% python3 -q
>>> import numpy as np
>>> np.set_printoptions(suppress=True, linewidth=200)
>>> rnd = lambda a: np.round(a, 1) + 0
>>> mat = np.array([[4.0, 1.0, 0.0, 0.0],
...     [0.0, 4.0, 1.0, 0.0],
...     [0.0, 0.0, 4.0, 1.0],
...     [0.0, 0.0, 0.0, 4.0]])
>>> # triangular
>>> rng = np.random.default_rng(411)
>>> z = rng.permutation(4)
>>> out = mat[:, z] * rng.choice([-1, 1], 4)
>>> out
array([[ 0.,  4.,  1., -0.],
       [ 0.,  0.,  4., -1.],
       [ 1.,  0.,  0., -4.],
       [ 4.,  0.,  0., -0.]])
>>> left, _, Vh = np.linalg.svd(mat.T @ out)
>>> z
array([3, 0, 1, 2])
>>> rnd(np.linalg.lstsq(mat, out)[0])
array([[ 0.,  1.,  0.,  0.],
       [ 0.,  0.,  1.,  0.],
       [ 0.,  0.,  0., -1.],
       [ 1.,  0.,  0.,  0.]])
>>> out - out[0]
array([[ 0.,  0.,  0.,  0.],
       [ 0., -4.,  3., -1.],
       [ 1., -4., -1., -4.],
       [ 4., -4., -1.,  0.]])
>>> out.shape
(4, 4)
>>> np.diff(out, axis=0)
array([[ 0., -4.,  3., -1.],
       [ 1.,  0., -4., -3.],
       [ 3.,  0.,  0.,  4.]])
>>> np.linalg.matrix_rank(out)
np.int64(4)
>>> np.linalg.rank(out)
Traceback (most recent call last):
  File "<python-input-16>", line 1, in <module>
    np.linalg.rank(out)
    ^^^^^^^^^^^^^^
AttributeError: module 'numpy.linalg' has no attribute 'rank'
>>> np.count_nonzero(out)
np.int64(7)
>>> np.abs(out).max()
np.float64(4.0)
>>> print(np.unravel_index(np.abs(out).argmax(), out.shape))
(np.int64(0), np.int64(1))
>>> print(out.sum(axis=0))
[ 5.  4.  5. -5.]
>>> rnd(out.mean(axis=0))
array([ 1.2,  1. ,  1.2, -1.2])
>>> ang = np.radians(135)
>>> R = np.eye(4)
>>> R[1, 1] = R[3, 3] = np.cos(ang)
>>> R[1, 3], R[3, 1] = -np.sin(ang), np.sin(ang)
>>> rnd(R)
array([[ 1. ,  0. ,  0. ,  0. ],
       [ 0. , -0.7,  0. , -0.7],
       [ 0. ,  0. ,  1. ,  0. ],
       [ 0. ,  0.7,  0. , -0.7]])
>>> out = mat @ R.T
>>> print(rnd(np.linalg.det(R)), rnd(np.trace(R)))
1.0 0.6
>>> np.allclose(np.linalg.norm(mat, axis=1), np.linalg.norm(out, axis=1))
True
>>> rnd(np.abs(out - mat).max(axis=0))
array([0. , 6.8, 0. , 6.8])
>>> print(rnd(np.linalg.svd(mat, compute_uv=False)), rnd(np.linalg.svd(out, compute_uv=False)))
[4.8 4.4 3.8 3.2] [4.8 4.4 3.8 3.2]
>>> W0 = np.load("run5.npy")
>>> rnd(W0)
array([[ 0.8,  0.1, -0.1, -0.4],
       [ 0.1,  0. ,  0. ,  0. ],
       [-0.1,  0. ,  0. ,  0. ],
       [-0.4,  0. ,  0. ,  0.2]])
>>> # null space of dimension 3
>>> x = np.array([9, 4, 6, 4])
>>> (x - W0 @ x) @ (W0 @ x)
np.float64(0.0)
>>> rnd(W0 @ x)
array([ 5.7,  0.8, -0.8, -2.4])
>>> print(rnd(np.eye(4) - W0))
[[ 0.2 -0.1  0.1  0.4]
 [-0.1  1.   0.   0. ]
 [ 0.1  0.   1.   0. ]
 [ 0.4  0.   0.   0.8]]
>>> left, s, Vh = np.linalg.svd(W0)
>>> V = Vh[:(s > 1e-8).sum()]
>>> x = W0[0] + 5 * W0[3] + rng.integers(2) * np.eye(4)[3]
>>> rnd(x)
array([-0.9, -0.1,  0.1,  1.4])
>>> rnd(np.diag(V.T @ V))
array([0.8, 0. , 0. , 0.1])
>>> rnd(np.linalg.norm(x - V.T @ V @ x))
np.float64(0.9)
>>> E = np.load("data.npy")
>>> E
array([[0., 1., 1.],
       [1., 0., 1.],
       [1., 1., 0.]])
>>> x = np.array([1, 2, 1])
>>> rhs = E @ x
>>> rhs
array([3., 2., 3.])
>>> rnd(np.linalg.solve(E, 2 * rhs))
array([2., 4., 2.])
>>> print(rnd(np.linalg.solve(E, rhs + E[:, 0])))
[2. 2. 1.]
>>> A = np.loadtxt("test11.csv", delimiter=",")
>>> A
array([[ 0.,  0.,  1.],
       [ 0.,  1.,  0.],
       [-1.,  0.,  0.]])
>>> # 2 groups of indices that never mix
>>> x = np.array([0, 2, -3])
>>> rnd(np.linalg.det(A))
np.float64(1.0)
>>> rnd(np.linalg.norm(x)), rnd(np.linalg.norm(A @ x))
(np.float64(3.6), np.float64(3.6))
>>> rnd(np.abs(np.linalg.eigvals(A)))
array([1., 1., 1.])
>>> rnd(np.sort(np.abs(np.degrees(np.angle(np.linalg.eigvals(A))))))
array([ 0., 90., 90.])
>>> print(A.T @ (A @ x))
[ 0.  2. -3.]
>>> A[:, 1] @ A[:, 0]
np.float64(0.0)
>>> rnd(np.linalg.norm(A, axis=0))
array([1., 1., 1.])
>>> A @ A.T
array([[1., 0., 0.],
       [0., 1., 0.],
       [0., 0., 1.]])
>>> rnd(np.linalg.pinv(A))
array([[ 0.,  0., -1.],
       [ 0.,  1.,  0.],
       [ 1.,  0.,  0.]])
>>> rnd(np.linalg.svd(A, compute_uv=False))
array([1., 1., 1.])
>>> C2 = A.T @ A
>>> print(np.diag(C2))
[1. 1. 1.]
>>> K = np.load("case11.npy")
>>> K
array([[-1. ,  0.9, -0.1],
       [-0.1, -0.6, -1.7],
       [ 0.9,  0.3, -0.6]])
>>> x = np.array([1, 2, 1])
>>> rhs = K @ x
>>> rhs
array([ 0.7, -3. ,  0.9])
>>> rnd(np.linalg.solve(K, K[:, 2]))
array([0., 0., 1.])
>>> print(rnd(np.linalg.solve(K, -3 * rhs)))
[-3. -6. -3.]
>>> rnd(np.linalg.solve(K, rhs + K[:, 1]))
array([1., 3., 1.])
>>> J = np.load("m.npy")
>>> print(J)
[[1 1 0]
 [2 3 0]
 [3 0 1]]
>>> evals, V = np.linalg.eig(J)
>>> rnd(np.sort(np.linalg.eigvals(J @ J)))
array([ 0.1,  1. , 13.9])
>>> rnd(np.prod(evals))
np.float64(1.0)
>>> J @ V[:, 0] - evals[0] * V[:, 0]
array([0., 0., 0.])
>>> z = rng.permutation(3)
>>> out = J[:, z] * rng.choice([-1, 1], 3)
>>> out
array([[ 0, -1, -1],
       [ 0, -3, -2],
       [-1,  0, -3]])
>>> left, _, Vh = np.linalg.svd(J.T @ out)
>>> rnd(np.linalg.lstsq(J, out)[0])
array([[ 0.,  0., -1.],
       [ 0., -1.,  0.],
       [-1.,  0.,  0.]])
>>> z
array([2, 1, 0])
>>> O, V = np.linalg.qr(J[:, :2])[0], np.linalg.qr(J[:, 2:])[0]
>>> s = np.linalg.svd(O.T @ V, compute_uv=False)
>>> rnd(np.linalg.norm(O @ O.T - V @ V.T, 2))
np.float64(1.0)
>>> rnd(np.degrees(np.arccos(s.clip(0, 1))))
array([6.])
>>> arr = np.loadtxt("arr.csv", delimiter=",")
>>> rnd(arr)
array([[-0.4, -0.4, -0.4, -0.1],
       [-0.4, -1.8,  0.5,  0.1],
       [-0.4,  0.5, -0.8,  0.2],
       [-0.1,  0.1,  0.2, -2. ]])
>>> # equal to its transpose
>>> z = rng.permutation(4)
>>> z
array([0, 3, 2, 1])
>>> out = arr[z][:, z]
>>> rnd(out)
array([[-0.4, -0.1, -0.4, -0.4],
       [-0.1, -2. ,  0.2,  0.1],
       [-0.4,  0.2, -0.8,  0.5],
       [-0.4,  0.1,  0.5, -1.8]])
>>> print(rnd(np.trace(out)))
-5.0
>>> rnd(np.linalg.det(out)), rnd(np.linalg.det(arr[z]))
(np.float64(0.0), np.float64(0.0))
>>> evals, V = np.linalg.eigvalsh(arr)
Traceback (most recent call last):
  File "<python-input-101>", line 1, in <module>
    evals, V = np.linalg.eigvalsh(arr)
    ^^^^^^^^
ValueError: too many values to unpack (expected 2)
>>> evals, V = np.linalg.eigh(arr)
>>> rnd(np.linalg.eigvalsh(arr + -2 * np.eye(4)))
array([-4., -4., -3., -2.])
>>> rnd(np.abs(V[:, -1]))
array([0.8, 0.3, 0.5, 0.1])
>>> rnd(np.linalg.svd(arr, compute_uv=False))
array([2., 2., 1., 0.])
>>> print(np.abs(V[:, -1]).round(6).argmax())
0
>>> proj = np.triu(np.array([[-4, -3, 5, 4], [2, -1, -2, 5], [-4, -2, -3, -1], [1, -2, 4, 4]]), 1) + np.eye(4)
>>> out = proj @ arr @ np.linalg.inv(proj)
>>> print(rnd(out))
[[ -1.1   4.    8.7 -14.1]
 [ -0.1  -2.5  -1.4   1.2]
 [ -0.3  -0.5  -0.6   5.1]
 [ -0.1  -0.1   0.3  -0.8]]
>>> np.linalg.matrix_rank(out)
np.int64(3)
>>> rnd(np.trace(out)), rnd(np.trace(arr))
(np.float64(-5.0), np.float64(-5.0))
>>> np.allclose(arr[:-1].T @ np.linalg.lstsq(arr[:-1].T, arr[-1])[0], arr[-1])
True
>>> np.unique(arr.round(6), axis=0).shape
(4, 4)
>>> rnd(np.trace(np.linalg.pinv(arr) @ arr))
np.float64(3.0)
>>> np.argsort(-np.linalg.norm(arr, axis=0).round(6), kind="stable")[:3]
array([3, 1, 2])
>>> F = np.load("dump.npy")
>>> print(F)
[[-5.4 -7.5  2.1]
 [-2.2  2.   4.4]
 [10.5 -2.5  3.9]
 [ 5.2  1.8  4.9]
 [-2.2  1.3 -1.4]
 [-0.7 -3.   4.5]
 [-1.   2.8 -1.5]
 [-0.2  2.7  1.9]
 [ 6.1  1.5 -3.1]
 [ 6.5  2.6  1.9]
 [ 2.8 -0.8  2.2]
 [ 6.6  1.5 -1.3]
 [ 7.4  1.3 -1.5]
 [-2.7  3.9 -2.8]
 [-3.9  1.4  2. ]
 [-2.1  0.6 -1.7]
 [ 2.9 -2.8  0. ]
 [-2.9 -2.5  0.2]
 [ 2.2  0.9  3.7]
 [ 2.4  0.9 -0.1]
 [ 5.8  0.5 -0.9]
 [ 4.6  1.7  2.6]
 [-4.1 -2.9  0.2]
 [-8.4 -4.1 -1.4]
 [ 9.3 -1.8  0.8]]
>>> cen = F - F.mean(axis=1)
Traceback (most recent call last):
  File "<python-input-118>", line 1, in <module>
    cen = F - F.mean(axis=1)
          ~~^~~~~~~~~~~~~~~~
ValueError: operands could not be broadcast together with shapes (25,3) (25,) 
>>> cen = F - F.mean(axis=0)
>>> left, s, Vh = np.linalg.svd(cen, full_matrices=False)
>>> rnd(Vh[0] * np.sign(Vh[0, np.abs(Vh[0]).argmax()]))
array([1. , 0.2, 0.1])
>>> np.linalg.matrix_rank(cen)
np.int64(3)
>>> print(np.searchsorted(np.cumsum(s ** 2) / (s ** 2).sum(), 0.9) + 1)
3
>>> rnd(cen.mean(axis=0))
array([0., 0., 0.])
>>> rnd(s ** 2 / (s ** 2).sum())
array([0.7, 0.2, 0.1])
>>> rnd((s ** 2).sum() ** 2 / (s ** 4).sum())
np.float64(1.9)
>>> (np.sign(left[:, 0]) == np.sign(left[0, 0])).astype(int)
array([1, 1, 0, 0, 1, 1, 1, 1, 0, 0, 0, 0, 0, 1, 1, 1, 0, 1, 0, 0, 0, 0, 1, 1, 0])
